$ ipython --no-banner

In [1]: import numpy as np

In [2]: np.set_printoptions(precision=1, suppress=True, linewidth=160)

In [3]: rnd = lambda a: np.round(a, 1) + 0

In [4]: feats = np.load("mat.npy")

In [5]: feats
Out[5]: 
array([[ 0,  7,  0],
       [ 9, 10,  5],
       [ 3,  0,  1],
       [ 0,  1,  0],
       [18,  0, 11],
       [ 0, 13,  0],
       [ 9,  0,  5],
       [ 0, 10,  0],
       [15,  0,  9],
       [18,  0, 11],
       [ 0, 10,  0],
       [ 0,  0,  0],
       [ 0, 10,  0],
       [18,  0, 11],
       [ 9,  0,  5],
       [18,  0, 11],
       [ 0,  4,  0],
       [ 9,  4,  5],
       [ 0, 16,  0],
       [ 0, 22,  0],
       [ 0, 31,  0],
       [ 0, 13,  0],
       [ 3,  4,  1],
       [12,  4,  7],
       [ 3, 10,  1],
       [ 6,  1,  3],
       [ 0, 16,  0],
       [18,  0, 11]])

In [6]: proj = feats @ np.linalg.solve(feats.T @ feats, feats.T)

In [7]: rnd(np.diag(proj))
Out[7]: array([0. , 0.1, 0.2, 0. , 0.2, 0.1, 0.1, 0. , 0.1, 0.2, 0. , 0. , 0. , 0.2, 0.1, 0.2, 0. , 0.1, 0.1, 0.2, 0.3, 0.1, 0.2, 0.1, 0.2, 0.1, 0.1, 0.2])

In [8]: K = np.load("run18.npy")

In [9]: K
Out[9]: 
array([[ 21.2,  22.7,  18.1],
       [  1.6,  13.4,   8.8],
       [ 21.9,  12.9,   6.1],
       [ 23.1,  10.3,  20.4],
       [-11.9,  -9.6, -15.8],
       [ -0.8,  -9.4,   0.3],
       [-10.6,  -9.9,   5.3],
       [ -2.1,   1.9,   8.3],
       [ -7.8,  -7. ,  -4.1],
       [  6.5,   7.9,  -2.5],
       [ 20.4, -10.3,   8.6],
       [ 11.4,   6.7, -11.9],
       [ 18. , -20. , -26.9],
       [  0.3,   2.6, -21.4],
       [-10.6,  11. ,  12.9],
       [  1.4, -28.6,  -4.2]])

In [10]: x = np.array([-2, -1, 0])

In [11]: y = K @ x

In [12]: rnd(np.linalg.solve(K.T @ K, K.T @ y))
Out[12]: array([-2., -1.,  0.])

In [13]: rng = np.random.default_rng(11976)

In [14]: y = y + 0.1 * rng.normal(size=16)

In [15]: rnd(y)
Out[15]: array([-65.3, -16.5, -56.7, -56.6,  33.4,  11. ,  31.2,   2.4,  22.5, -20.8, -30.6, -29.4, -16. ,  -3.1,  10. ,  25.7])

In [16]: b, *_ = np.linalg.lstsq(K, y)

In [17]: rnd(b)
Out[17]: array([-2., -1.,  0.])

In [18]: [round(float(np.linalg.norm(np.linalg.solve(K.T @ K + lam * np.eye(3), K.T @ y))), 2) for lam in (0, 1, 10, 100)]
Out[18]: [2.24, 2.24, 2.23, 2.16]
